% python3 -q
>>> import numpy as np
>>> import numpy.linalg as la
>>> np.set_printoptions(precision=2, suppress=True, linewidth=200, sign=" ")
>>> M = np.load("layer15.npy")
>>> M
array([[ 0.83, -0.2 , -1.  ],
       [ 0.4 , -0.07, -0.91],
       [-0.18,  0.03,  0.58],
       [-0.24,  0.04,  0.71],
       [-0.54,  0.1 ,  0.98],
       [-0.83,  0.2 ,  1.  ],
       [ 0.65, -0.13, -0.99],
       [-0.77,  0.17,  1.  ],
       [-0.45,  0.08,  0.94],
       [-0.29,  0.05,  0.8 ],
       [ 0.24, -0.04, -0.71],
       [ 0.29, -0.05, -0.8 ],
       [-0.58,  0.11,  0.98],
       [ 0.72, -0.15, -1.  ],
       [-0.74,  0.16,  1.  ],
       [-0.91,  0.24,  1.  ],
       [ 0.06, -0.01, -0.22],
       [ 0.29, -0.05, -0.8 ],
       [ 0.24, -0.04, -0.71],
       [-0.18,  0.03,  0.58]])
>>> # rows 11 and 17 are equal
>>> la.cond(M) > 100
np.True_
>>> [round(float(x), 2) for x in la.svd(M, compute_uv=False)[:3]]
[4.51, 0.68, 0.04]
>>> A2 = np.c_[M[:, :2] @ np.array([[-1, -4], [1, 5]]), np.array([-4, 3, -3, -3, 0, 4, -2, 0, -4, 2, 4, 4, 2, 1, 1, 3, -1, 1, -4, -2])]
>>> A2
array([[-1.03, -4.32, -4.  ],
       [-0.47, -1.95,  3.  ],
       [ 0.21,  0.87, -3.  ],
       [ 0.28,  1.16, -3.  ],
       [ 0.64,  2.66,  0.  ],
       [ 1.03,  4.32,  4.  ],
       [-0.78, -3.25, -2.  ],
       [ 0.94,  3.93,  0.  ],
       [ 0.53,  2.2 , -4.  ],
       [ 0.34,  1.41,  2.  ],
       [-0.28, -1.16,  4.  ],
       [-0.34, -1.41,  4.  ],
       [ 0.69,  2.87,  2.  ],
       [-0.87, -3.63,  1.  ],
       [ 0.9 ,  3.76,  1.  ],
       [ 1.15,  4.84,  3.  ],
       [-0.07, -0.29, -1.  ],
       [-0.34, -1.41,  1.  ],
       [-0.28, -1.16, -4.  ],
       [ 0.21,  0.87, -2.  ]])
>>> np.round(la.norm(A2 - M @ la.lstsq(M, A2)[0], axis=0), 2) + 0
array([ 0. ,  0. ,  9.7])
>>> la.matrix_rank(np.c_[M, A2])
np.int64(4)
>>> d = la.norm(A2[:, None] - A2[None], axis=-1)
>>> la.matrix_rank(d ** 2)
np.int64(5)
>>> d[:5, :5]
array([[ 0.  ,  7.41,  5.43,  5.72,  8.22],
       [ 7.41,  0.  ,  6.66,  6.8 ,  5.61],
       [ 5.43,  6.66,  0.  ,  0.3 ,  3.52],
       [ 5.72,  6.8 ,  0.3 ,  0.  ,  3.37],
       [ 8.22,  5.61,  3.52,  3.37,  0.  ]])
>>> (d + 1e9 * np.eye(20)).round(6).argmin(axis=1)
array([  6,  11,   3,   2,   7,  15,   0,  14,   3,  12,  11,  10,  14,  17,   7,   5,  19,   1,   2,   2])
>>> np.flatnonzero(d[18] < d.mean() / 2)
array([  2,  18])
>>> U, sv, Vt = la.svd(M, full_matrices=False)
>>> np.abs(U[:, 0]).round(6).argmax()
np.int64(15)
>>> round(float(np.sqrt((sv ** 2).sum())), 2), round(float(la.norm(M)), 2)
(4.56, 4.56)
>>> np.round(Vt @ Vt.T, 2) + 0
array([[ 1.,  0.,  0.],
       [ 0.,  1.,  0.],
       [ 0.,  0.,  1.]])
>>> np.round(U.T @ U, 2) + 0
array([[ 1.,  0.,  0.],
       [ 0.,  1.,  0.],
       [ 0.,  0.,  1.]])
>>> (sv > 1e-8).sum()
np.int64(3)
>>> sv / sv[0]
array([ 1.  ,  0.15,  0.01])
>>> hat = M @ la.solve(M.T @ M, M.T)
>>> np.allclose(hat @ hat, hat)
True
>>> hat @ M[:, 0]
array([ 0.83,  0.4 , -0.18, -0.24, -0.54, -0.83,  0.65, -0.77, -0.45, -0.29,  0.24,  0.29, -0.58,  0.72, -0.74, -0.91,  0.06,  0.29,  0.24, -0.18])
>>> np.round(la.eigvalsh(hat), 2) + 0
array([ 0.,  0.,  0.,  0.,  0.,  0.,  0.,  0.,  0.,  0.,  0.,  0.,  0.,  0.,  0.,  0.,  0.,  1.,  1.,  1.])
>>> np.diag(hat)
array([ 0.19,  0.09,  0.09,  0.11,  0.13,  0.19,  0.17,  0.15,  0.1 ,  0.12,  0.11,  0.12,  0.16,  0.19,  0.14,  0.61,  0.02,  0.12,  0.11,  0.09])
>>> arr = np.load("mat.npy")
>>> arr
array([[  90,    0,    0,    0,    0,    0],
       [  75,    0,    0,    0,    0,    0],
       [  87,    0,    0,    0,    0,    1],
       [  43,    0,    1,    0,    0,   23],
       [  16,    0,    0,    0,    0,   30],
       [ 137,    0,    0,    0,    0,   15],
       [  37,    0,    0,    0,    0,    5],
       [  60,    0,    0,    0,    0,   12],
       [  79,    0,    0,    0,    0,    0],
       [  53,    0,    0,    0,    0,   27],
       [  61,    0,    0,    0,    0,    7],
       [ 100,    0,    0,    0,    0,   32],
       [ 127,    0,    0,    0,    0,    0],
       [ 124,    0,    0,    0,    0,    4],
       [  95,    0,    0,    0,    0,    0],
       [  22,    0,    0,    0,    0,    0],
       [  50,    0,   12,    0,    0,   28],
       [ 114,    0,    0,    0,    0,    0],
       [   7,    0,   19,    0,    0,   15],
       [  86,    0,    0,    0,    0,   46],
       [  14,    0,    0,    0,    0,   24],
       [  86,    0,    0,    0,    0,    0],
       [  67,    0,    7,    0,    0,   37],
       [  95,    0,    0,    0,    0,    0],
       [  77,    0,    0,    0,    0,    7],
       [ 118,    0,    0,    0,    0,    0],
       [  43,    0,   19,    0,    0,   45],
       [  34,    0,    0,    0,    0,    0],
       [  82,    0,    0,    0,    0,   30],
       [  45,    0,   23,    0,    0,   23],
       [  38,    0,    0,    0,    0,   22],
       [  83,    0,    0,    0,    0,   31],
       [  74,    0,    0,    0,    0,    0]])
>>> # column 0 is much longer than the rest
>>> r = la.matrix_rank(arr)
>>> r
np.int64(3)
>>> null = la.svd(arr)[2][r:].T
>>> [int(la.matrix_rank(arr[:, :j + 1])) for j in range(6)]
[1, 1, 2, 2, 2, 3]
>>> la.matrix_rank(arr.T @ arr), la.matrix_rank(arr @ arr.T)
(np.int64(3), np.int64(3))
>>> U, sv, Vt = la.svd(arr)
>>> sv.round(2) + 0
array([ 452.18,  100.07,   31.71,    0.  ,    0.  ,    0.  ])
>>> A2 = U[:, :3] @ np.diag(sv[:3]) @ Vt[:3]
>>> la.matrix_rank(A2)
np.int64(3)
>>> A2 = arr / la.norm(arr, axis=1, keepdims=True)
>>> cov = A2 @ A2.T
>>> cov[22]
array([ 0.87,  0.87,  0.88,  1.  ,  0.84,  0.92,  0.93,  0.95,  0.87,  1.  ,  0.92,  0.98,  0.87,  0.89,  0.87,  0.87,  0.99,  0.87,  0.6 ,  1.  ,  0.86,  0.87,  1.  ,  0.87,  0.91,  0.87,  0.94,
        0.87,  0.98,  0.94,  1.  ,  0.99,  0.87])
>>> la.norm(A2, axis=1)
array([ 1.,  1.,  1.,  1.,  1.,  1.,  1.,  1.,  1.,  1.,  1.,  1.,  1.,  1.,  1.,  1.,  1.,  1.,  1.,  1.,  1.,  1.,  1.,  1.,  1.,  1.,  1.,  1.,  1.,  1.,  1.,  1.,  1.])
>>> theta = np.radians(120)
>>> R = np.eye(6)
>>> R[5, 5] = R[4, 4] = np.cos(theta)
>>> R[5, 4], R[4, 5] = -np.sin(theta), np.sin(theta)
>>> R
array([[ 1.  ,  0.  ,  0.  ,  0.  ,  0.  ,  0.  ],
       [ 0.  ,  1.  ,  0.  ,  0.  ,  0.  ,  0.  ],
       [ 0.  ,  0.  ,  1.  ,  0.  ,  0.  ,  0.  ],
       [ 0.  ,  0.  ,  0.  ,  1.  ,  0.  ,  0.  ],
       [ 0.  ,  0.  ,  0.  ,  0.  , -0.5 ,  0.87],
       [ 0.  ,  0.  ,  0.  ,  0.  , -0.87, -0.5 ]])
>>> A2 = arr @ R.T
>>> np.round(la.det(R), 2), np.trace(R)
(np.float64(1.0), np.float64(3.0))
>>> np.abs(A2 - arr).max(axis=0)
array([  0.  ,   0.  ,   0.  ,   0.  ,  39.84,  69.  ])
>>> np.round(la.svd(arr, compute_uv=False), 2) + 0, np.round(la.svd(A2, compute_uv=False), 2) + 0
(array([ 452.18,  100.07,   31.71,    0.  ,    0.  ,    0.  ]), array([ 452.18,  100.07,   31.71,    0.  ,    0.  ,    0.  ]))
>>> np.allclose(la.norm(arr, axis=1), la.norm(A2, axis=1))
True
>>> basis = np.array([[3, 2, 0, 1, 3, 2, 1, 0],
...     [3, 2, 1, 0, 2, 3, 0, 1],
...     [2, 3, 1, 3, 1, 3, 3, 1]])
>>> data = np.repeat(basis, 10 // 3, axis=0)
>>> rng = np.random.default_rng(79498)
>>> data = data + 0.3 * rng.normal(size=data.shape)
>>> data
array([[ 3.06,  2.12, -0.07,  1.13,  2.85,  2.36,  0.87, -0.41],
       [ 2.84,  1.99, -0.14,  0.93,  2.69,  2.72,  1.31, -0.39],
       [ 3.13,  1.98,  0.54,  1.41,  3.19,  2.45,  0.84,  0.17],
       [ 2.76,  2.21,  0.59, -0.54,  1.39,  2.73,  0.1 ,  1.08],
       [ 3.32,  1.63,  0.69,  0.16,  2.2 ,  3.26,  0.26,  1.5 ],
       [ 2.57,  2.07,  1.24, -0.1 ,  1.99,  2.98,  0.1 ,  1.01],
       [ 2.08,  3.11,  0.82,  2.72,  0.9 ,  3.19,  3.34,  1.04],
       [ 1.68,  2.66,  0.7 ,  3.36,  1.19,  2.7 ,  3.17,  0.84],
       [ 2.07,  2.93,  0.98,  3.17,  1.07,  3.14,  2.78,  0.61]])
>>> O, R = la.qr(data)
>>> round(float(abs(R[0, 0])), 2), round(la.norm(data[:, 0]), 2)
(8.0, np.float64(8.0))
>>> np.trace(O @ O.T)
np.float64(8.0)
>>> O.shape, R.shape
((9, 8), (8, 8))
>>> np.round(O.T @ O, 2) + 0
array([[ 1.,  0.,  0.,  0.,  0.,  0.,  0.,  0.],
       [ 0.,  1.,  0.,  0.,  0.,  0.,  0.,  0.],
       [ 0.,  0.,  1.,  0.,  0.,  0.,  0.,  0.],
       [ 0.,  0.,  0.,  1.,  0.,  0.,  0.,  0.],
       [ 0.,  0.,  0.,  0.,  1.,  0.,  0.,  0.],
       [ 0.,  0.,  0.,  0.,  0.,  1.,  0.,  0.],
       [ 0.,  0.,  0.,  0.,  0.,  0.,  1.,  0.],
       [ 0.,  0.,  0.,  0.,  0.,  0.,  0.,  1.]])
>>> x0 = np.array([2, 3, 1, 0, -5, 3, -2, -3])
>>> (data * x0).sum(axis=1)
array([  4.73,   4.72,   1.98,  10.51,   5.98,   8.35,   9.54,   5.3 ,  10.6 ])
>>> data @ x0
array([  4.73,   4.72,   1.98,  10.51,   5.98,   8.35,   9.54,   5.3 ,  10.6 ])
>>> data @ np.ones(8)
array([ 11.91,  11.96,  13.73,  10.32,  13.02,  11.85,  17.19,  16.3 ,  16.76])
>>> la.norm(data @ x0) <= la.norm(data, 2) * la.norm(x0) + 1e-9
np.True_
>>> np.einsum("ij,j->i", data, x0)
array([  4.73,   4.72,   1.98,  10.51,   5.98,   8.35,   9.54,   5.3 ,  10.6 ])
>>> (data @ x0).argmax()
np.int64(8)
>>> data @ np.eye(8)[4]
array([ 2.85,  2.69,  3.19,  1.39,  2.2 ,  1.99,  0.9 ,  1.19,  1.07])
>>> W0 = np.load("data.npy")
>>> W0
array([[ 3.3, -3. ,  0. ,  2. ,  0. ,  4. ],
       [-3. ,  1.3,  1. ,  2. , -3. , -4. ],
       [-5. , -3. , -0.7,  1. ,  5. , -5. ],
       [-2. , -4. ,  2. ,  2.3, -5. ,  5. ],
       [-5. ,  4. , -2. , -1. , -4.7, -4. ],
       [ 3. , -3. ,  0. ,  2. ,  0. ,  4.3]])
>>> round(np.log10(la.cond(W0)))
2
>>> la.matrix_rank(W0, rtol=0.1)
np.int64(5)
>>> np.abs(la.svd(W0)[2][-1])
array([ 0.33,  0.58,  0.05,  0.5 ,  0.35,  0.43])
>>> f = np.array([-4, -7, 4, 3, 5, 5])
>>> A2 = W0 + np.outer(f, np.eye(6)[1])
>>> np.round(la.det(A2) / la.det(W0), 2), np.round(1 + la.solve(W0, f)[1], 2)
(np.float64(20.91), np.float64(20.91))
>>> x0 = np.array([2, -1, 1, 5, 3, 7])
>>> (W0 * x0).sum(axis=1)
array([ 47.6, -33.3, -22.7,  33.5, -63.1,  49.1])
>>> W0 @ np.ones(6)
array([  6.3,  -5.7,  -7.7,  -1.7, -12.7,   6.3])
>>> W0 @ x0
array([ 47.6, -33.3, -22.7,  33.5, -63.1,  49.1])
>>> W0 @ (2 * x0)
array([  95.2,  -66.6,  -45.4,   67. , -126.2,   98.2])
>>> la.norm(W0 @ x0) <= la.norm(W0, 2) * la.norm(x0) + 1e-9
np.True_
>>> np.sign((W0 @ x0).round(6))
array([ 1., -1., -1.,  1., -1.,  1.])
>>> x0 = np.array([1, -1, 2, -2, -1, 0])
>>> rhs = W0 @ x0
>>> rhs
array([  2.3,  -3.3, -10.4,   6.4,  -6.3,   2. ])
>>> np.round(la.solve(W0, W0[:, 0]), 2) + 0
array([ 1.,  0.,  0.,  0.,  0.,  0.])
>>> f, g = W0[4], W0[5]
>>> f @ g
np.float64(-46.2)
>>> pr = (f @ g) / (f @ f) * f
>>> pr
array([ 2.75, -2.2 ,  1.1 ,  0.55,  2.58,  2.2 ])
>>> la.matrix_rank(np.outer(f, g))
np.int64(1)
>>> round(la.norm(f + g) ** 2 + la.norm(f - g) ** 2, 2)
np.float64(249.16)
>>> np.outer(f, g)
array([[-15.  ,  15.  ,  -0.  , -10.  ,  -0.  , -21.5 ],
       [ 12.  , -12.  ,   0.  ,   8.  ,   0.  ,  17.2 ],
       [ -6.  ,   6.  ,  -0.  ,  -4.  ,  -0.  ,  -8.6 ],
       [ -3.  ,   3.  ,  -0.  ,  -2.  ,  -0.  ,  -4.3 ],
       [-14.1 ,  14.1 ,  -0.  ,  -9.4 ,  -0.  , -20.21],
       [-12.  ,  12.  ,  -0.  ,  -8.  ,  -0.  , -17.2 ]])
>>> X = np.array([[-0.7, -2.1, 0.1, -1.0, -2.1],
...     [-1.4, -0.4, -0.3, -1.0, -0.1],
...     [0.9, -0.7, 0.1, -1.2, 1.2],
...     [0.3, -0.8, 1.4, 0.3, -0.6],
...     [0.1, 0.9, 0.3, 1.0, -0.1],
...     [0.1, -1.4, 1.8, -0.8, 0.6],
...     [2.1, 1.0, 0.1, 0.6, 1.4],
...     [1.9, 0.7, 1.6, 0.5, 0.6],
...     [-0.2, 0.6, 1.2, 0.0, 0.8]])
>>> X[1] = X[8] + 0.02 * rng.normal(size=5)
>>> X
array([[-0.7 , -2.1 ,  0.1 , -1.  , -2.1 ],
       [-0.2 ,  0.6 ,  1.18, -0.02,  0.77],
       [ 0.9 , -0.7 ,  0.1 , -1.2 ,  1.2 ],
       [ 0.3 , -0.8 ,  1.4 ,  0.3 , -0.6 ],
       [ 0.1 ,  0.9 ,  0.3 ,  1.  , -0.1 ],
       [ 0.1 , -1.4 ,  1.8 , -0.8 ,  0.6 ],
       [ 2.1 ,  1.  ,  0.1 ,  0.6 ,  1.4 ],
       [ 1.9 ,  0.7 ,  1.6 ,  0.5 ,  0.6 ],
       [-0.2 ,  0.6 ,  1.2 ,  0.  ,  0.8 ]])
>>> x0 = np.array([0, 0, 2, 0, 0])
>>> rhs = X @ x0
>>> rhs
array([ 0.2 ,  2.36,  0.2 ,  2.8 ,  0.6 ,  3.6 ,  0.2 ,  3.2 ,  2.4 ])
>>> np.round(la.pinv(X) @ X, 2) + 0
array([[ 1.,  0.,  0.,  0.,  0.],
       [ 0.,  1.,  0.,  0.,  0.],
       [ 0.,  0.,  1.,  0.,  0.],
       [ 0.,  0.,  0.,  1.,  0.],
       [ 0.,  0.,  0.,  0.,  1.]])
>>> rhs = rhs + 0.05 * rng.normal(size=9)
>>> rhs
array([ 0.24,  2.35,  0.23,  2.81,  0.63,  3.59,  0.27,  3.25,  2.45])
>>> b, *_ = la.lstsq(X, rhs)
>>> np.round(X.T @ (rhs - X @ b), 2) + 0
array([ 0.,  0.,  0.,  0.,  0.])
>>> b
array([ 0.04,  0.04,  2.02, -0.05, -0.04])
>>> b.round()
array([ 0.,  0.,  2., -0., -0.])
>>> f = np.array([0, 1])
>>> np.correlate(X[7], X[4], "full")
array([-0.19,  1.83,  1.11,  3.47,  1.74,  2.26,  0.79,  0.59,  0.06])
>>> np.cross(X[7, :3], X[4, :3])
array([-1.23, -0.41,  1.64])
>>> np.convolve(X[7], f)
array([ 0. ,  1.9,  0.7,  1.6,  0.5,  0.6])
